% ipython --no-banner

In [1]: import numpy as np

In [2]: np.set_printoptions(precision=2, suppress=True, linewidth=100)

In [3]: K = np.load("out9.npy")

In [4]: print(K)
[[-32   1   0]
 [ -1   0   2]
 [  2   1  -8]]

In [5]: x = np.array([0, 1, -1])

In [6]: target = K @ x

In [7]: print(target)
[ 1 -2  9]

In [8]: print(np.linalg.solve(K.T, K[2]))
[-0.  0.  1.]

In [9]: print(K.sum(axis=0))
[-31   2  -6]

In [10]: print(K - K[0])
[[ 0  0  0]
 [31 -1  2]
 [34  0 -8]]

In [11]: print(K.sum(axis=1))
[-31   1  -5]

In [12]: print(np.abs(K).max())
32

In [13]: print(np.linalg.matrix_rank(K))
3

In [14]: print(K.mean(axis=0))
[-10.33   0.67  -2.  ]

In [15]: K[3]
---------------------------------------------------------------------------
IndexError                                Traceback (most recent call last)
Cell In[15], line 1
----> 1 K[3]

IndexError: index 3 is out of bounds for axis 0 with size 3

In [16]: print(np.diff(K, axis=0))
[[ 31  -1   2]
 [  3   1 -10]]

In [17]: r0, v = K[2], K[0]

In [18]: print(r0 @ v)
-63

In [19]: print(r0 @ r0)
69

In [20]: p = (r0 @ v) / (r0 @ r0) * r0

In [21]: print(np.outer(r0, v))
[[-64   2   0]
 [-32   1   0]
 [256  -8   0]]

In [22]: print(v - p)
[-30.17   1.91  -7.3 ]

In [23]: print(p)
[-1.83 -0.91  7.3 ]

In [24]: feats = np.load("dump.npy")

In [25]: print(feats)
[[ 0.  0. -2.  3.]
 [ 0.  0.  0. -1.]
 [-2.  0.  0.  0.]
 [ 3. -1.  0.  0.]]

In [26]: O, R = np.linalg.qr(feats)

In [27]: print(round(float(abs(R[0, 0])), 2), round(float(np.linalg.norm(feats[:, 0])), 2))
3.61 3.61

In [28]: print(np.round(O @ R, 2) + 0)
[[ 0.  0. -2.  3.]
 [ 0.  0.  0. -1.]
 [-2.  0.  0.  0.]
 [ 3. -1.  0.  0.]]

In [29]: print(O.round(2) + 0)
[[ 0.    0.   -1.    0.  ]
 [ 0.    0.    0.    1.  ]
 [ 0.55  0.83  0.    0.  ]
 [-0.83  0.55  0.    0.  ]]
